$ python -q
>>> import numpy as np
>>> from numpy import linalg as LA
>>> np.set_printoptions(precision=1, suppress=True, linewidth=100, floatmode="fixed")
>>> def rd(a):
...     return np.round(a, 1) + 0
... 
>>> Y = np.array([[3, 2], [-8, -6]])
>>> cent = np.array([[4, 1], [4, 5]])
>>> A = np.kron(Y, cent)
>>> print(A)
[[ 12   3   8   2]
 [ 12  15   8  10]
 [-32  -8 -24  -6]
 [-32 -40 -24 -30]]
>>> f = np.array([1, -2, -1, 2])
>>> Y = A + np.outer(f, np.eye(4)[1])
>>> print(LA.matrix_rank(LA.inv(Y) - LA.inv(A), tol=1e-8))
1
>>> x0 = np.array([1, 1, -1, 0])
>>> rhs = A @ x0
>>> print(rhs)
[  7  19 -16 -48]
>>> print(rd(LA.solve(A, A[:, 2])))
[0.0 0.0 1.0 0.0]
>>> P = np.triu(np.array([[3, 0, 0, 2], [-3, -5, 5, 0], [0, -3, 0, 3], [4, -4, 5, 4]]), 1) + np.eye(4)
>>> Y = P @ A @ LA.inv(P)
>>> print(LA.matrix_rank(Y))
4
>>> print(Y)
[[  -52.0   -77.0   345.0  -989.0]
 [ -148.0   -25.0    13.0   237.0]
 [ -128.0  -128.0   544.0 -1472.0]
 [  -32.0   -40.0   176.0  -494.0]]
>>> print(rd(LA.norm(Y, 2) / LA.norm(Y)))
1.0
>>> print(LA.matrix_rank(Y, rtol=0.1))
1
>>> feats = np.load("data.npy")
>>> print(feats)
[[-0.7 -2.0 -1.2 -0.7  0.7  0.6  1.3 -1.1  1.3  0.4 -1.4 -0.6  0.3  1.5 -1.0]
 [ 0.3  0.1  0.3 -2.8  0.8 -0.9  0.0  0.9  0.2  0.3  0.1 -0.4  0.0 -0.2  1.1]
 [ 1.1 -3.0  1.6 -0.9  1.0  0.5 -1.1  0.4 -1.2  0.4  1.1 -1.2 -2.1 -1.0  0.3]
 [-0.3  2.0 -1.9  1.0 -0.1  1.2 -0.2  0.6 -1.1 -1.1  0.6  0.2  0.1  0.9 -2.0]
 [ 1.4 -0.5 -1.2 -0.3 -0.2 -0.4  0.3  0.4  0.2  0.0 -0.1  0.3  0.0  0.6  0.7]
 [ 0.6  0.8 -0.4 -0.8 -0.5  0.7 -1.7 -0.5 -2.5 -0.4  0.2  0.4  1.0  0.2 -2.4]
 [ 0.4 -0.1 -0.2  1.8 -0.3  2.8  0.5  2.0 -0.2 -0.7 -1.0 -1.3 -0.1  0.5  0.8]
 [ 0.4  1.2 -1.0 -1.4  0.8  0.6  0.6 -0.4 -0.6  1.1  0.9  0.4 -0.7  0.3 -0.4]
 [-0.2  0.1  0.5 -0.8  0.2 -1.0 -1.7 -0.9  0.0  0.9  1.1  0.4 -0.6 -0.8  0.5]
 [ 0.4 -0.4 -0.6  0.1 -0.3 -0.3  0.0  2.0 -1.0 -0.8 -1.1 -0.3 -0.9  1.0  0.2]
 [ 1.1 -2.3  0.5  1.0 -0.7 -1.0 -0.5 -1.1  0.1 -0.6  0.1  1.3  0.8  0.0 -0.2]
 [-0.8 -0.8  1.6 -0.2  1.9 -0.1 -0.4  0.0 -0.7  0.9  0.7  1.0 -1.0 -1.6 -0.2]
 [ 2.3  1.1 -0.2  1.5 -0.4  1.6  0.7 -1.6 -0.4  0.3  0.3 -0.4 -2.1  1.1  1.5]
 [-2.8 -1.0  1.1 -0.8  0.5  0.4  1.1  0.8 -0.1 -1.1  1.7  0.3  0.0  0.7 -1.1]
 [-0.2  0.7 -1.9  2.6 -1.4  0.5  0.2  1.2  0.3 -0.1  0.9  0.5  1.6  0.2 -0.5]]
>>> O, R = LA.qr(feats)
>>> print(rd(abs(R[0, 0])), rd(LA.norm(feats[:, 0])))
4.4 4.4
>>> print(np.trace(O @ O.T))
15.0
